% ipython --no-banner

In [1]: import numpy as np

In [2]: np.set_printoptions(precision=3, suppress=True, linewidth=200, floatmode="fixed")

In [3]: rd = lambda a: np.round(a, 3) + 0

In [4]: X = np.loadtxt("case5.csv", delimiter=",")

In [5]: X
Out[5]: 
array([[-3.000,  0.000,  0.000,  0.000,  2.000,  0.000],
       [ 0.000,  1.000,  4.000, -4.000,  0.000,  2.000],
       [ 0.000, -5.000,  0.000, -4.000,  0.000,  4.000],
       [ 0.000,  4.000, -5.000,  5.000,  0.000,  1.000],
       [-1.000,  0.000,  0.000,  0.000, -5.000,  0.000],
       [ 0.000,  0.000,  4.000, -4.000,  0.000,  4.000]])

In [6]: A2 = np.linalg.inv(X)

In [7]: print(rd(np.linalg.slogdet(X)[0]))
-1.0

In [8]: print(rd(X @ A2))
[[1.000 0.000 0.000 0.000 0.000 0.000]
 [0.000 1.000 0.000 0.000 0.000 0.000]
 [0.000 0.000 1.000 0.000 0.000 0.000]
 [0.000 0.000 0.000 1.000 0.000 0.000]
 [0.000 0.000 0.000 0.000 1.000 0.000]
 [0.000 0.000 0.000 0.000 0.000 1.000]]

In [9]: print((np.abs(A2) > 1e-9).astype(int))
[[1 0 0 0 1 0]
 [0 1 0 1 0 1]
 [0 1 1 1 0 1]
 [0 1 1 1 0 1]
 [1 0 0 0 1 0]
 [0 1 0 1 0 1]]

In [10]: rd(np.linalg.det(X) * np.linalg.det(A2))
Out[10]: np.float64(1.0)

In [11]: rd(np.linalg.det(X) * A2)
Out[11]: 
array([[ 1120.000,     0.000,     0.000,     0.000,   448.000,     0.000],
       [    0.000, -1632.000,     0.000,  -544.000,     0.000,   952.000],
       [    0.000,  2040.000,   952.000,   680.000,     0.000, -2142.000],
       [    0.000,  3128.000,   952.000,   408.000,     0.000, -2618.000],
       [ -224.000,     0.000,     0.000,     0.000,   672.000,     0.000],
       [    0.000,  1088.000,     0.000,  -272.000,     0.000, -1428.000]])

In [12]: rd(np.linalg.inv(A2))
Out[12]: 
array([[-3.000,  0.000,  0.000,  0.000,  2.000,  0.000],
       [ 0.000,  1.000,  4.000, -4.000,  0.000,  2.000],
       [ 0.000, -5.000,  0.000, -4.000,  0.000,  4.000],
       [ 0.000,  4.000, -5.000,  5.000,  0.000,  1.000],
       [-1.000,  0.000,  0.000,  0.000, -5.000,  0.000],
       [ 0.000,  0.000,  4.000, -4.000,  0.000,  4.000]])

In [13]: vec = np.array([3, 1, 0, 5, 3, 2])

In [14]: target = X @ vec

In [15]: b, lr = np.zeros(6), 1 / np.linalg.norm(X, 2) ** 2

In [16]: for i in range(8):
    ...:     b -= lr * X.T @ (X @ b - target)
    ...:     if i % 2 == 0: print(i, round(np.linalg.norm(X @ b - target), 3))
    ...: 
0 18.354
2 13.556
4 10.386
6 8.268

In [17]: rd(b)
Out[17]: array([ 1.191,  1.945, -1.917,  2.254,  2.381,  0.408])

In [18]: rd(np.linalg.cond(X))
Out[18]: np.float64(18.868)

In [19]: f, v = X[4], X[1]

In [20]: print(f @ v)
0.0

In [21]: f @ f
Out[21]: np.float64(26.0)

In [22]: p = (f @ v) / (f @ f) * f

In [23]: np.linalg.matrix_rank(np.outer(f, v))
Out[23]: np.int64(1)

In [24]: v - p
Out[24]: array([ 0.000,  1.000,  4.000, -4.000,  0.000,  2.000])

In [25]: rd(np.linalg.norm(f + v) ** 2 + np.linalg.norm(f - v) ** 2)
Out[25]: np.float64(126.0)

In [26]: (v - p) @ f
Out[26]: np.float64(0.0)

In [27]: E = np.load("m.npy")

In [28]: E
Out[28]: 
array([[0, 0, 0, 0, 1, 0, 0],
       [0, 1, 0, 0, 0, 0, 0],
       [0, 0, 0, 0, 0, 0, 1],
       [0, 0, 1, 0, 0, 0, 0],
       [0, 0, 0, 0, 0, 1, 0],
       [1, 0, 0, 0, 0, 0, 0],
       [0, 0, 0, 1, 0, 0, 0]])

In [29]: np.linalg.matrix_power(E, 100)
Out[29]: 
array([[0, 0, 0, 0, 1, 0, 0],
       [0, 1, 0, 0, 0, 0, 0],
       [0, 0, 0, 0, 0, 0, 1],
       [0, 0, 1, 0, 0, 0, 0],
       [0, 0, 0, 0, 0, 1, 0],
       [1, 0, 0, 0, 0, 0, 0],
       [0, 0, 0, 1, 0, 0, 0]])

In [30]: E.sum(axis=1)
Out[30]: array([1, 1, 1, 1, 1, 1, 1])

In [31]: p = np.eye(7)[5]

In [32]: for _ in range(7):
    ...:     p = p @ E
    ...:     print(p.round(3))
    ...: 
[1.000 0.000 0.000 0.000 0.000 0.000 0.000]
[0.000 0.000 0.000 0.000 1.000 0.000 0.000]
[0.000 0.000 0.000 0.000 0.000 1.000 0.000]
[1.000 0.000 0.000 0.000 0.000 0.000 0.000]
[0.000 0.000 0.000 0.000 1.000 0.000 0.000]
[0.000 0.000 0.000 0.000 0.000 1.000 0.000]
[1.000 0.000 0.000 0.000 0.000 0.000 0.000]
